In [1]: import numpy as np

In [2]: np.set_printoptions(suppress=True, linewidth=200)

In [3]: mat = np.loadtxt("case14.csv", delimiter=",")

In [4]: mat
Out[4]: 
array([[-0.5,  1.1],
       [-1.4,  1.4],
       [ 0.1,  1. ],
       [ 0. , -0.8]])

In [5]: vec = np.array([-2, 0])

In [6]: target = mat @ vec

In [7]: np.round(np.linalg.solve(mat.T @ mat, mat.T @ target), 2) + 0
Out[7]: array([-2.,  0.])

In [8]: np.round(np.linalg.pinv(mat) @ mat, 2) + 0
Out[8]: 
array([[1., 0.],
       [0., 1.]])

In [9]: rng = np.random.default_rng(9682)

In [10]: target = target + 0.1 * rng.normal(size=4)

In [11]: target.round(2)
Out[11]: array([ 0.77,  2.59, -0.19, -0.01])

In [12]: coef, *_ = np.linalg.lstsq(mat, target)

In [13]: round(np.linalg.norm(target - mat @ coef), 2)
Out[13]: np.float64(0.14)

In [14]: np.round(mat.T @ (target - mat @ coef), 2) + 0
Out[14]: array([0., 0.])

In [15]: [round(float(np.linalg.norm(np.linalg.solve(mat.T @ mat + lam * np.eye(2), mat.T @ target))), 2) for lam in (0, 1, 10, 100)]
Out[15]: [1.85, 1.06, 0.37, 0.06]

In [16]: lab = rng.permutation(2)

In [17]: Y = mat[:, lab] * rng.choice([-1, 1], 2)

In [18]: Y
Out[18]: 
array([[ 0.5, -1.1],
       [ 1.4, -1.4],
       [-0.1, -1. ],
       [-0. ,  0.8]])

In [19]: U, _, Vh = np.linalg.svd(mat.T @ Y)

In [20]: np.round(np.linalg.lstsq(mat, Y)[0], 2) + 0
Out[20]: 
array([[-1.,  0.],
       [ 0., -1.]])

In [21]: feats = np.load("run6.npy")

In [22]: feats
Out[22]: 
array([[0., 0., 0.],
       [0., 0., 4.],
       [0., 4., 0.]])

In [23]: vals, vecs = np.linalg.eigh(feats)

In [24]: vec = np.array([3, -2, 3])

In [25]: np.abs(feats).sum(axis=1).max(), np.abs(vals).max()
Out[25]: (np.float64(4.0), np.float64(4.0))

In [26]: np.round(np.linalg.eigvalsh(feats[1:, 1:]), 2)
Out[26]: array([-4.,  4.])

In [27]: np.round(vecs * np.maximum(vals, 0) @ vecs.T, 2)
Out[27]: 
array([[0., 0., 0.],
       [0., 2., 2.],
       [0., 2., 2.]])

In [28]: (np.sign(vecs[:, -1].round(6)) == np.sign(vecs[0, -1].round(6))).astype(int)
Out[28]: array([1, 0, 0])

In [29]: np.round(vecs * np.abs(vals) @ vecs.T, 2) + 0
Out[29]: 
array([[0., 0., 0.],
       [0., 4., 0.],
       [0., 0., 4.]])

In [30]: lab = rng.permutation(3)

In [31]: lab
Out[31]: array([0, 2, 1])

In [32]: Y = feats[lab][:, lab]

In [33]: round(np.linalg.det(Y), 2), np.round(np.linalg.det(feats[lab]), 2)
Out[33]: (np.float64(0.0), np.float64(0.0))

In [34]: np.diag(Y)
Out[34]: array([0., 0., 0.])

In [35]: np.trace(Y)
Out[35]: np.float64(0.0)

In [36]: np.allclose(Y, feats)
Out[36]: True

In [37]: rank = np.linalg.matrix_rank(feats)

In [38]: rank
Out[38]: np.int64(2)

In [39]: ns = np.linalg.svd(feats)[2][rank:].T

In [40]: np.allclose(feats @ ns, 0)
Out[40]: True

In [41]: [int(np.linalg.matrix_rank(feats[:i])) for i in range(1, len(feats) + 1)]
Out[41]: [0, 1, 2]

In [42]: ns[:, 0] / ns[np.abs(ns[:, 0]).round(6).argmax(), 0]
Out[42]: array([1., 0., 0.])

In [43]: ns @ ns.T
Out[43]: 
array([[1., 0., 0.],
       [0., 0., 0.],
       [0., 0., 0.]])

In [44]: t3 = np.stack([feats, 2 * feats, feats[::-1]])

In [45]: np.linalg.matrix_rank(t3)
Out[45]: array([2, 2, 2])

In [46]: E = np.load("mat.npy")

In [47]: E
Out[47]: 
array([[ 9., -4.,  1., -3.],
       [12., -7.,  2., -4.],
       [12., -8.,  0., -1.],
       [12., -8.,  2., -3.]])

In [48]: theta = np.radians(15)

In [49]: Rm = np.eye(2)

In [50]: Rm[0, 0] = Rm[1, 1] = np.cos(theta)

In [51]: Rm[0, 1], Rm[1, 0] = -np.sin(theta), np.sin(theta)

In [52]: Rm.round(2)
Out[52]: 
array([[ 0.97, -0.26],
       [ 0.26,  0.97]])

In [53]: Y = mat @ Rm.T

In [54]: np.round(np.linalg.det(Rm), 2), round(float(np.trace(Rm)), 2)
Out[54]: (np.float64(1.0), 1.93)

In [55]: np.allclose(mat @ mat.T, Y @ Y.T)
Out[55]: True

In [56]: hat = np.triu(np.array([[-7, 0, 2, 4], [-8, -5, 2, 6], [2, -1, 4, 9], [-6, -9, -1, -2]]), 1) + np.eye(4)

In [57]: Y = hat @ E @ np.linalg.inv(hat)

In [58]: np.round(np.poly(Y), 2)
Out[58]: array([  1.,   1., -11.,  -9.,  18.])

In [59]: F = np.loadtxt("layer1.csv", delimiter=",")

In [60]: F
Out[60]: 
array([[-3.,  2.],
       [-3.,  2.]])

In [61]: round(np.trace(np.linalg.pinv(F) @ F), 2)
Out[61]: np.float64(1.0)

In [62]: rank = np.linalg.matrix_rank(F)

In [63]: rank
Out[63]: np.int64(1)

In [64]: ns = np.linalg.svd(F)[2][rank:].T

In [65]: np.linalg.matrix_rank(F.T @ F), np.linalg.matrix_rank(F @ F.T)
Out[65]: (np.int64(1), np.int64(1))

In [66]: np.round(F @ ns, 2) + 0
Out[66]: 
array([[0.],
       [0.]])

In [67]: [int(np.linalg.matrix_rank(F[:, :j + 1])) for j in range(2)]
Out[67]: [1, 1]

In [68]: np.round(ns @ ns.T, 2)
Out[68]: 
array([[0.31, 0.46],
       [0.46, 0.69]])

In [69]: U, sigma, Vh = np.linalg.svd(F)

In [70]: vecs = Vh[:(sigma > 1e-8).sum()]

In [71]: vec = F[1] + 5 * F[0] + rng.integers(2) * np.eye(2)[1]

In [72]: vec
Out[72]: array([-18.,  13.])

In [73]: np.allclose(vecs.T @ vecs @ vec, vec)
Out[73]: False

In [74]: round(float(np.linalg.norm(vec - vecs.T @ vecs @ vec)), 2)
Out[74]: 0.83

In [75]: K = np.load("dump.npy")

In [76]: K
Out[76]: 
array([[ 0, 12,  0, 12],
       [ 9, 15,  9, 15],
       [ 0, 12,  0,  4],
       [ 9, 15,  3,  5]])

In [77]: vec = np.array([0, 1, 0, 2])

In [78]: h = np.maximum(K @ vec, 0)

In [79]: np.tanh(K @ vec)
Out[79]: array([1., 1., 1., 1.])

In [80]: np.maximum(K @ (3 * vec), 0)
Out[80]: array([108, 135,  60,  75])

In [81]: np.maximum(K @ vec, 0) - np.maximum(-K @ vec, 0)
Out[81]: array([36, 45, 20, 25])

In [82]: Q, Rm = np.linalg.qr(K)

In [83]: np.round(Q.T @ Q, 2) + 0
Out[83]: 
array([[1., 0., 0., 0.],
       [0., 1., 0., 0.],
       [0., 0., 1., 0.],
       [0., 0., 0., 1.]])

In [84]: np.round(np.trace(Q @ Q.T), 2)
Out[84]: np.float64(4.0)

In [85]: Rm.round(2) + 0
Out[85]: 
array([[-12.73, -21.21,  -8.49, -14.14],
       [  0.  ,  16.97,   0.  ,  11.31],
       [  0.  ,   0.  ,  -4.24,  -7.07],
       [  0.  ,   0.  ,   0.  ,  -5.66]])

In [86]: np.allclose(Rm.T @ Rm, K.T @ K)
Out[86]: True

In [87]: np.round(Q @ Rm, 2) + 0
Out[87]: 
array([[ 0., 12.,  0., 12.],
       [ 9., 15.,  9., 15.],
       [ 0., 12.,  0.,  4.],
       [ 9., 15.,  3.,  5.]])

In [88]: hat = np.triu(np.array([[1, 3, 1, 5], [4, 1, 0, 0], [4, 3, 3, 3], [1, 1, 4, 2]]), 1) + np.eye(4)

In [89]: Y = hat @ K @ np.linalg.inv(hat)

In [90]: np.round(np.poly(Y), 2)
Out[90]: array([    1.,   -20.,  -486., -1440.,  5184.])

In [91]: Y
Out[91]: 
array([[  72.,  -72.,  -30., -184.],
       [   9.,  -12.,    0.,  -30.],
       [  27.,  -24.,  -18.,  -62.],
       [   9.,  -12.,   -6.,  -22.]])

In [92]: round(float(np.linalg.det(Y)), 2)
Out[92]: 5184.0

In [93]: hat @ K - K @ hat
Out[93]: 
array([[ 72., 132.,  42.,  74.],
       [  0., -27.,  -9., -72.],
       [ 27.,  45.,   9.,  15.],
       [  0., -27.,  -9., -54.]])

In [94]: np.linalg.matrix_rank(Y)
Out[94]: np.int64(4)

In [95]: np.trace(Y), np.trace(K)
Out[95]: (np.float64(20.0), np.int64(20))

In [96]: m1 = np.array([[1.0, 0.5, 0.25], [0.5, 1.0, 0.5], [0.25, 0.5, 1.0]])

In [97]: m1
Out[97]: 
array([[1.  , 0.5 , 0.25],
       [0.5 , 1.  , 0.5 ],
       [0.25, 0.5 , 1.  ]])

In [98]: vals, vecs = np.linalg.eigh(m1)

In [99]: vec = np.array([-2, 1, -2])

In [100]: (np.sign(vecs[:, -1].round(6)) == np.sign(vecs[0, -1].round(6))).astype(int)
Out[100]: array([1, 1, 1])

In [101]: np.abs(m1).sum(axis=1).max(), np.round(np.abs(vals).max(), 2)
Out[101]: (np.float64(2.0), np.float64(1.84))

In [102]: np.round(np.linalg.eigvalsh(m1[1:, 1:]), 2)
Out[102]: array([0.5, 1.5])

In [103]: vec @ m1 @ vec
Out[103]: np.float64(7.0)

In [104]: r0 = np.array([2, -2, -2])

In [105]: np.round(np.cross(m1[2, :3], m1[1, :3]), 2)
Out[105]: array([-0.75,  0.38,  0.  ])

In [106]: round(np.linalg.eigvals(m1).sum().real, 2)
Out[106]: np.float64(3.0)

In [107]: round(np.linalg.det(m1.T), 2)
Out[107]: np.float64(0.56)

In [108]: np.round(np.poly(m1), 2)
Out[108]: array([ 1.  , -3.  ,  2.44, -0.56])

In [109]: np.round(np.linalg.det(2 * m1), 2), np.round(np.linalg.det(m1), 2)
Out[109]: (np.float64(4.5), np.float64(0.56))

In [110]: A = np.vander(np.arange(2) - 1, 2, increasing=True)

In [111]: A
Out[111]: 
array([[ 1, -1],
       [ 1,  0]])

In [112]: r0 = np.array([-1, -2])

In [113]: Y = A + np.outer(r0, np.eye(2)[0])

In [114]: Y
Out[114]: 
array([[ 0., -1.],
       [-1.,  0.]])

In [115]: np.linalg.matrix_rank(Y - A)
Out[115]: np.int64(1)

In [116]: round(np.linalg.det(Y) / np.linalg.det(A), 2), round(1 + np.linalg.solve(A, r0)[0], 2)
Out[116]: (np.float64(-1.0), np.float64(-1.0))

In [117]: Y = A / np.linalg.norm(A, axis=1, keepdims=True)

In [118]: G = Y @ Y.T

In [119]: round(np.degrees(np.arccos(np.clip(G[0, 1], -1, 1))), 2)
Out[119]: np.float64(45.0)

In [120]: W1 = np.array([[3, 0, 2], [-1, 0, -3]])

In [121]: coef = np.array([3, 0, 3])

In [122]: hid = np.maximum(A @ W1 + coef, 0)

In [123]: (hid > 0).mean(axis=0)
Out[123]: array([1., 0., 1.])

In [124]: hid
Out[124]: 
array([[7, 0, 8],
       [6, 0, 5]])

In [125]: C = np.array([[1, 3], [2, 1], [0, 1]])

In [126]: (hid @ C).round(6).argmax(axis=1)
Out[126]: array([1, 1])

In [127]: hid @ C
Out[127]: 
array([[ 7, 29],
       [ 6, 23]])
